>>> import numpy as np
>>> from numpy import linalg as LA
>>> np.set_printoptions(precision=4, suppress=True, linewidth=160)
>>> feats = np.load("w.npy")
>>> feats
array([[ 0.5, -0.4,  0.2, -1.7, -0.8,  0.5,  0.2],
       [ 0.7, -1. ,  1.4,  0.5, -0.9, -0.1, -0.2],
       [-0.2,  0.4, -0.6,  0.6,  0.3,  0.5, -0.1]])
>>> A2 = feats / np.sqrt((feats ** 2).mean(axis=1, keepdims=True))
>>> A2[1]
array([ 0.8673, -1.239 ,  1.7346,  0.6195, -1.1151, -0.1239, -0.2478])
>>> LA.matrix_rank(A2) == LA.matrix_rank(feats)
np.True_
>>> U, sigma, vt = LA.svd(feats, full_matrices=False)
>>> round(float(np.sqrt((sigma ** 2).sum())), 4), round(LA.norm(feats), 4)
(3.178, np.float64(3.178))
>>> (sigma > 1e-8).sum()
np.int64(3)
>>> np.abs(vt[0])
array([0.3525, 0.4425, 0.5354, 0.3789, 0.4992, 0.0198, 0.0096])
>>> U.shape, sigma.shape, vt.shape
((3, 3), (3,), (3, 7))
>>> sigma
array([2.4591, 1.8974, 0.6726])
>>> np.allclose(U * sigma @ vt, feats)
True
>>> np.round(U.T @ U, 4) + 0
array([[1., 0., 0.],
       [0., 1., 0.],
       [0., 0., 1.]])
>>> np.round(U.T @ feats @ vt.T, 4) + 0
array([[2.4591, 0.    , 0.    ],
       [0.    , 1.8974, 0.    ],
       [0.    , 0.    , 0.6726]])
>>> r0 = np.array([6, -9, 9])
>>> np.polyval(r0, feats[2])
array([11.04,  6.36, 16.56,  5.76,  6.84,  6.  ,  9.96])
>>> np.correlate(feats[2], feats[1], "full")
array([ 0.04, -0.06,  0.26, -0.52,  0.34, -0.21, -1.38,  1.43, -0.26,  0.77, -0.43,  0.45, -0.07])
>>> r0, v = feats[0], feats[1]
>>> round(float(r0 @ v), 4)
0.81
>>> p = (r0 @ v) / (r0 @ r0) * r0
>>> p
array([ 0.0948, -0.0759,  0.0379, -0.3225, -0.1518,  0.0948,  0.0379])
>>> v - p
array([ 0.6052, -0.9241,  1.3621,  0.8225, -0.7482, -0.1948, -0.2379])
>>> K = np.load("arr.npy")
>>> K
array([[-0.7071,  0.    , -0.7071,  0.    ,  0.    ,  0.    ,  0.    ],
       [ 0.    ,  1.    ,  0.    ,  0.    ,  0.    ,  0.    ,  0.    ],
       [ 0.7071,  0.    , -0.7071,  0.    ,  0.    ,  0.    ,  0.    ],
       [ 0.    ,  0.    ,  0.    ,  1.    ,  0.    ,  0.    ,  0.    ],
       [ 0.    ,  0.    ,  0.    ,  0.    ,  1.    ,  0.    ,  0.    ],
       [ 0.    ,  0.    ,  0.    ,  0.    ,  0.    ,  1.    ,  0.    ],
       [ 0.    ,  0.    ,  0.    ,  0.    ,  0.    ,  0.    ,  1.    ]])
>>> rng = np.random.default_rng(9767)
>>> z = rng.permutation(7)
>>> z
array([5, 2, 6, 0, 3, 1, 4])
>>> A2 = K[z][:, z]
>>> np.round(LA.det(A2), 4), np.round(LA.det(K[z]), 4)
(np.float64(1.0), np.float64(1.0))
>>> np.diag(A2)
array([ 1.    , -0.7071,  1.    , -0.7071,  1.    ,  1.    ,  1.    ])
>>> np.allclose(A2, K)
False
>>> (K + K.T) / 2
array([[-0.7071,  0.    ,  0.    ,  0.    ,  0.    ,  0.    ,  0.    ],
       [ 0.    ,  1.    ,  0.    ,  0.    ,  0.    ,  0.    ,  0.    ],
       [ 0.    ,  0.    , -0.7071,  0.    ,  0.    ,  0.    ,  0.    ],
       [ 0.    ,  0.    ,  0.    ,  1.    ,  0.    ,  0.    ,  0.    ],
       [ 0.    ,  0.    ,  0.    ,  0.    ,  1.    ,  0.    ,  0.    ],
       [ 0.    ,  0.    ,  0.    ,  0.    ,  0.    ,  1.    ,  0.    ],
       [ 0.    ,  0.    ,  0.    ,  0.    ,  0.    ,  0.    ,  1.    ]])
>>> np.round(K @ K, 4) + 0
array([[ 0.,  0.,  1.,  0.,  0.,  0.,  0.],
       [ 0.,  1.,  0.,  0.,  0.,  0.,  0.],
       [-1.,  0.,  0.,  0.,  0.,  0.,  0.],
       [ 0.,  0.,  0.,  1.,  0.,  0.,  0.],
       [ 0.,  0.,  0.,  0.,  1.,  0.,  0.],
       [ 0.,  0.,  0.,  0.,  0.,  1.,  0.],
       [ 0.,  0.,  0.,  0.,  0.,  0.,  1.]])
>>> round(LA.det(K), 4)
np.float64(1.0)
>>> LA.matrix_power(K, 3)
array([[ 0.7071,  0.    , -0.7071,  0.    ,  0.    ,  0.    ,  0.    ],
       [ 0.    ,  1.    ,  0.    ,  0.    ,  0.    ,  0.    ,  0.    ],
       [ 0.7071,  0.    ,  0.7071,  0.    ,  0.    ,  0.    ,  0.    ],
       [ 0.    ,  0.    ,  0.    ,  1.    ,  0.    ,  0.    ,  0.    ],
       [ 0.    ,  0.    ,  0.    ,  0.    ,  1.    ,  0.    ,  0.    ],
       [ 0.    ,  0.    ,  0.    ,  0.    ,  0.    ,  1.    ,  0.    ],
       [ 0.    ,  0.    ,  0.    ,  0.    ,  0.    ,  0.    ,  1.    ]])
>>> round(float(np.trace(K)), 4)
3.5858
>>> K.inv()
Traceback (most recent call last):
  File "<python-input-39>", line 1, in <module>
    K.inv()
    ^^^^^
AttributeError: 'numpy.ndarray' object has no attribute 'inv'
>>> (K - K.T) / 2
array([[ 0.    ,  0.    , -0.7071,  0.    ,  0.    ,  0.    ,  0.    ],
       [ 0.    ,  0.    ,  0.    ,  0.    ,  0.    ,  0.    ,  0.    ],
       [ 0.7071,  0.    ,  0.    ,  0.    ,  0.    ,  0.    ,  0.    ],
       [ 0.    ,  0.    ,  0.    ,  0.    ,  0.    ,  0.    ,  0.    ],
       [ 0.    ,  0.    ,  0.    ,  0.    ,  0.    ,  0.    ,  0.    ],
       [ 0.    ,  0.    ,  0.    ,  0.    ,  0.    ,  0.    ,  0.    ],
       [ 0.    ,  0.    ,  0.    ,  0.    ,  0.    ,  0.    ,  0.    ]])
>>> X = np.load("x.npy")
>>> X
array([[ 0,  0, 26,  0,  0, 22, 39,  0, 18],
       [ 0,  0, 40,  0,  0, 54, 75,  0, 50],
       [ 0,  0,  2,  3,  0, 38,  7,  0, 26],
       [ 0,  3,  0, 21,  0, 71, 20,  0, 60],
       [ 0,  0, 18,  0,  0, 58, 11,  0, 29],
       [ 0,  0, 16,  0,  0, 28, 37,  0, 28],
       [ 0,  2,  0, 18,  0, 41, 26,  0, 45],
       [ 0,  0, 20,  0,  0, 46, 51,  0, 45],
       [ 7,  0, 12,  0,  7,  2, 15,  0,  1],
       [ 0,  0, 24,  0,  0, 44, 45,  0, 37],
       [ 0,  0,  4,  8,  0, 66, 15,  0, 47],
       [ 0,  0, 20,  0,  0, 72, 41,  0, 55],
       [ 0,  6,  0, 20,  0, 57, 10,  0, 48],
       [17,  0, 41,  0, 15, 13, 42,  0,  3],
       [ 0,  9,  0,  9,  0, 44,  0, 39, 19],
       [ 0,  3,  0,  7,  0, 22,  0,  5, 17],
       [ 0,  0, 35,  0,  0, 41, 58,  0, 35],
       [ 0,  0, 24,  0,  0, 82, 47,  0, 62],
       [11,  0, 34,  0,  5, 22, 31,  0,  7],
       [ 0,  0, 10,  5,  0, 66, 27,  0, 50],
       [ 0,  0, 18,  1,  0, 82, 35,  0, 59],
       [ 0,  0, 12,  0,  0, 48, 25,  0, 36],
       [ 0,  0, 37,  0,  0, 69, 66,  0, 56],
       [ 0,  0, 39,  0,  0, 51, 64,  0, 42],
       [17,  0, 41,  0, 15, 13, 42,  0,  3],
       [ 0,  0,  0,  8,  0, 15, 16,  0, 21],
       [ 0,  0, 33,  0,  0, 65, 30,  0, 34],
       [ 1,  0, 29,  0,  0, 47, 16,  0, 17],
       [ 0,  0, 32,  0,  0, 48, 41,  0, 31],
       [ 0,  0,  4, 10,  0, 70, 19,  0, 52],
       [ 0,  0, 23,  0,  0, 51,  8,  4, 19],
       [ 0,  0, 33,  0,  0, 81, 46,  0, 54],
       [ 0,  0, 13,  4,  0, 55, 40,  0, 49],
       [ 0,  0, 40,  0,  0, 54, 75,  0, 50]])
>>> # rows 13 and 24 are equal
>>> vec = np.array([1, 0, 0, 2, 1, 2, 1, 0, 2])
>>> y = X @ vec
>>> c, lr = np.zeros(9), 1 / LA.norm(X, 2) ** 2
>>> for i in range(4):
...     c -= lr * X.T @ (X @ c - y)
...     if i % 1 == 0: print(i, round(LA.norm(X @ c - y), 4))
... 
0 140.3282
1 131.799
2 124.2455
3 117.5713
>>> round(float(LA.cond(X)), 4)
253.35
>>> gram = np.cov(X, rowvar=False)
>>> np.round(np.corrcoef(X[:, 1], X[:, 6])[0, 1], 4)
np.float64(-0.4507)
>>> np.argsort(-X.std(axis=0).round(6), kind="stable")
array([5, 6, 8, 2, 7, 3, 0, 4, 1])
>>> X.std(axis=0)
array([ 4.4271,  1.9054, 14.2767,  5.9205,  3.7264, 21.0077, 20.0557,  6.6293, 17.7137])
>>> np.median(X, axis=0)
array([ 0. ,  0. , 20. ,  0. ,  0. , 49.5, 33. ,  0. , 36.5])
>>> C = X[[5, 4]].astype(float)
>>> for _ in range(5):
...     z = LA.norm(X[:, None] - C, axis=-1).argmin(axis=1)
...     C = np.array([X[z == j].mean(axis=0) for j in range(2)])
... 
>>> z
array([0, 0, 1, 1, 1, 0, 1, 0, 0, 0, 1, 1, 1, 0, 1, 0, 0, 1, 0, 1, 1, 1, 1, 0, 0, 0, 1, 0, 0, 1, 1, 1, 1, 0])
>>> C[1] - C[0]
array([ -3.3125,   0.9236, -12.8681,   4.5625,  -2.625 ,  29.375 , -14.1597,   2.0764,  19.1319])
>>> np.abs(C[1] - C[0]).argmax()
np.int64(5)
>>> np.bincount(z)
array([16, 18])
>>> W1 = np.array([[3, 3, -1, 0, -2],
...     [-3, 3, 1, 1, -1],
...     [-1, -1, -3, 1, -2],
...     [1, -2, 1, 2, -3],
...     [0, 3, 2, 3, -2],
...     [0, 0, -2, 0, -3],
...     [0, -2, 0, 3, 3],
...     [3, 0, -3, -3, 0],
...     [2, 3, 1, -3, 3]])
>>> c = np.array([1, 2, 2, 1, 1])
>>> act = np.maximum(X @ W1 + c, 0)
>>> LA.matrix_rank(act)
np.int64(5)
>>> C = np.array([[7, 8], [0, 6], [5, 6], [5, 0], [7, 5]])
>>> W1 @ C
array([[  2,  26],
       [-18,  -5],
       [-31, -42],
       [  1, -13],
       [ 11,  20],
       [-31, -27],
       [ 36,   3],
       [ -9,   6],
       [ 25,  55]])
>>> (act @ C).round(6).argmax(axis=1)
array([0, 0, 1, 1, 1, 0, 1, 0, 0, 0, 1, 1, 1, 0, 1, 1, 0, 1, 0, 1, 1, 1, 0, 0, 0, 1, 0, 0, 0, 1, 1, 1, 1, 0])
>>> z = X[:, 6] > np.median(X[:, 6])
>>> r0 = X[z].mean(axis=0) - X[~z].mean(axis=0)
>>> r0
array([ 0.8824, -1.3529, 18.7059, -6.1176,  1.0588,  4.2353, 33.4118, -2.8235,  8.7647])
>>> sigma = 10 * 0.2 ** np.arange(4)
>>> data = rng.normal(size=(26, 4)) * rng.permutation(sigma)
>>> data
array([[  1.085 ,  -0.0743,  -4.8786,  -0.7044],
       [ -0.5166,   0.0147,  26.8675,  -0.2299],
       [  0.8214,  -0.089 ,  11.7523,  -0.0188],
       [ -2.4764,  -0.0935,  -3.7702,   0.8205],
       [  1.4933,   0.0701,  18.0738,   0.741 ],
       [ -3.6029,   0.0754,  -7.0486,  -0.1564],
       [ -2.8415,  -0.0117,  -5.9332,  -0.0526],
       [ -2.1706,  -0.1435,  -5.0185,  -0.0789],
       [ -0.764 ,  -0.1034,  14.2608,   0.0332],
       [  1.1128,  -0.0165,   0.7103,   0.0217],
       [ -0.9914,   0.0095,   0.848 ,  -1.184 ],
       [  0.3705,  -0.0424, -23.8832,   0.5361],
       [  0.4821,   0.046 ,  -8.805 ,   0.5369],
       [ -1.8109,   0.0256,  -1.133 ,  -0.4546],
       [  1.7071,  -0.0248,  -0.5702,  -0.1625],
       [ -0.9225,   0.0123,   5.4339,  -0.1773],
       [  2.5495,  -0.0633,  -1.0839,  -0.2369],
       [ -3.5612,  -0.0962, -15.787 ,   0.0196],
       [ -1.1227,   0.0346,  -1.197 ,  -0.443 ],
       [ -0.7781,  -0.0063,  12.0254,   0.3775],
       [  0.1974,   0.1287,  25.794 ,  -0.6334],
       [ -5.3741,   0.0008, -11.7923,  -0.2862],
       [  3.9288,   0.0335,   4.2768,   0.5197],
       [  1.2474,  -0.0218,  -2.9399,   0.3643],
       [ -1.1496,   0.1642,  -3.1164,  -0.3049],
       [  0.4093,  -0.0484,  -4.0074,  -0.5502]])
>>> T = np.stack([data, 4 * data, data[::-1]])
>>> LA.norm(T, axis=(1, 2))
array([ 59.9392, 239.7566,  59.9392])
>>> np.einsum("bij,cij->bc", T, T)
array([[ 3592.7028, 14370.8114, -1555.3781],
       [14370.8114, 57483.2455, -6221.5122],
       [-1555.3781, -6221.5122,  3592.7028]])
>>> (T @ data.T).shape
(3, 26, 26)
